$ python -q
>>> import numpy as np
>>> np.set_printoptions(precision=3, suppress=True, linewidth=200, sign=" ")
>>> def rnd(a):
...     return np.round(a, 3) + 0
... 
>>> data = np.loadtxt("block5.csv", delimiter=",")
>>> data
array([[-1.,  2., -1.],
       [-1.,  3.,  1.],
       [-1.,  0., -1.],
       [ 2.,  3., -1.],
       [ 1.,  5.,  1.],
       [ 4.,  3.,  2.],
       [ 1.,  1.,  4.],
       [-2.,  0.,  5.],
       [-4.,  2.,  8.],
       [-7.,  2.,  5.],
       [-9.,  0.,  2.],
       [-9., -1., -1.],
       [-9.,  2., -3.],
       [-6.,  4., -2.],
       [-4.,  4., -5.],
       [-7.,  2., -3.],
       [-4.,  3., -1.]])
>>> basis = data[[14, 3]].astype(float)
>>> for _ in range(4):
...     labels = np.linalg.norm(data[:, None] - basis, axis=-1).argmin(axis=1)
...     basis = np.array([data[labels == j].mean(axis=0) for j in range(2)])
... 
>>> labels
array([ 1,  1,  1,  1,  1,  1,  1,  1,  1,  0,  0,  0,  0,  0,  0,  0,  0])
>>> print(rnd(basis[1] - basis[0]))
[ 6.764  0.111  3.   ]
>>> np.bincount(labels)
array([ 8,  9])
>>> K = np.loadtxt("data.csv", delimiter=",")
>>> print(rnd(K))
[[-1.125 -0.499  1.661 -0.494]
 [-0.499 -0.22   0.776 -0.24 ]
 [ 1.661  0.776 -0.887 -0.109]
 [-0.494 -0.24  -0.109  0.231]]
>>> np.allclose(K[:-1].T @ np.linalg.lstsq(K[:-1].T, K[-1])[0], K[-1])
True
>>> np.linalg.lstsq(K[:-1].T, K[-1])[2]
np.int32(2)
>>> Uu, s, VT = np.linalg.svd(K)
>>> np.argmax(s[:-1] / (s[1:] + 1e-6)) + 1
np.int64(2)
>>> other = Uu[:, :2] @ np.diag(s[:2]) @ VT[:2]
>>> rnd(np.linalg.norm(K - other) / np.linalg.norm(K))
np.float64(0.0)
>>> rnd(np.linalg.eigvalsh(K).min())
np.float64(-3.0)
>>> [round(float(np.linalg.det(K[:i, :i])), 2) + 0 for i in range(1, 5)]
[-1.12, 0.0, 0.0, 0.0]
>>> other = K / np.linalg.norm(K, axis=1, keepdims=True)
>>> G = other @ other.T
>>> rnd(G[3])
array([ 0.295,  0.269, -0.757,  1.   ])
>>> print(np.argwhere(np.triu(np.abs(G) > 0.95, 1)))
[[ 0  1]]
>>> (G - 2 * np.eye(4)).round(6).argmax(axis=1)
array([ 1,  0,  3,  0])
>>> M = np.load("m.npy")
>>> M
array([[ 1,  0],
       [ 0,  1]])
>>> w, evecs = np.linalg.eigh(M)
>>> rnd(np.linalg.eigvalsh(M + -1 * np.eye(2)))
array([ 0.,  0.])
>>> print((w > 1e-8).sum(), (w < -1e-8).sum())
2 0
>>> other = np.array([[0, 1], [2, 2]])
>>> basis = np.kron(other, M)
>>> basis
array([[ 0,  0,  1,  0],
       [ 0,  0,  0,  1],
       [ 2,  0,  2,  0],
       [ 0,  2,  0,  2]])
>>> print(rnd(np.linalg.norm(basis, 2)), rnd(np.linalg.norm(other, 2) * np.linalg.norm(M, 2)))
2.921 2.921
>>> print(M[1] @ M[0])
0
>>> print(rnd(np.linalg.norm(M, 2)))
1.0
>>> rnd(np.linalg.norm(M, 1)), rnd(np.linalg.norm(M, np.inf))
(np.float64(1.0), np.float64(1.0))
>>> np.linalg.norm(M, axis=1).argmax()
np.int64(0)
>>> (M != 0).astype(int)
array([[ 1,  0],
       [ 0,  1]])
>>> M @ M
array([[ 1,  0],
       [ 0,  1]])
>>> print((np.linalg.matrix_power((M != 0) + (M.T != 0) + np.eye(2), 2) > 0).astype(int))
[[ 1  0]
 [ 0  1]]
>>> rnd(np.sort(np.linalg.eigvals(M).real))
array([ 1.,  1.])
>>> x0 = np.array([6, 2])
>>> print(M @ M @ x0)
[ 6  2]
>>> print(np.eye(2) - M)
[[ 0.  0.]
 [ 0.  0.]]
>>> np.trace(M)
np.int64(2)
>>> (x0 - M @ x0) @ (M @ x0)
np.int64(0)
>>> other = np.array([[0, -1], [-1, 0]])
>>> basis = np.array([[1, 2, 1], [2, 1, 4], [5, 2, 5]])
>>> W0 = np.kron(other, basis)
>>> W0
array([[ 0,  0,  0, -1, -2, -1],
       [ 0,  0,  0, -2, -1, -4],
       [ 0,  0,  0, -5, -2, -5],
       [-1, -2, -1,  0,  0,  0],
       [-2, -1, -4,  0,  0,  0],
       [-5, -2, -5,  0,  0,  0]])
>>> x0 = np.array([6, -9, -9, -5, -4, -9])
>>> print((W0 * x0).sum(axis=1))
[ 22  50  78  21  33  33]
>>> np.sign((W0 @ x0).round(6))
array([ 1,  1,  1,  1,  1,  1])
>>> print(np.linalg.norm(W0 @ x0) <= np.linalg.norm(W0, 2) * np.linalg.norm(x0) + 1e-9)
True
>>> W0 @ np.eye(6)[2]
array([ 0.,  0.,  0., -1., -4., -5.])
>>> W0 @ np.ones(6)
array([ -4.,  -7., -12.,  -4.,  -7., -12.])
>>> np.einsum("ij,j->i", W0, x0)
array([ 22,  50,  78,  21,  33,  33])
>>> (W0 @ x0).argmax()
np.int64(2)
>>> t3 = np.stack([W0, -2 * W0, W0[::-1]])
>>> np.einsum("bij,cij->bc", t3, t3)
array([[ 162, -324,    0],
       [-324,  648,    0],
       [   0,    0,  162]])
>>> np.linalg.matrix_rank(t3)
array([ 6,  6,  6])
>>> X = np.loadtxt("a.csv", delimiter=",")
>>> X
array([[ -8.,  -4.,  -6.],
       [ 95.,  52., 105.],
       [-66., -36., -72.]])
>>> rnd(np.trace(np.linalg.pinv(X) @ X))
np.float64(2.0)
>>> np.linalg.lstsq(X[:-1].T, X[-1])[2]
np.int32(2)
>>> np.abs(np.diag(np.linalg.qr(X)[1])) > 1e-9
array([ True,  True, False])
>>> np.allclose(X[:-1].T @ np.linalg.lstsq(X[:-1].T, X[-1])[0], X[-1])
True
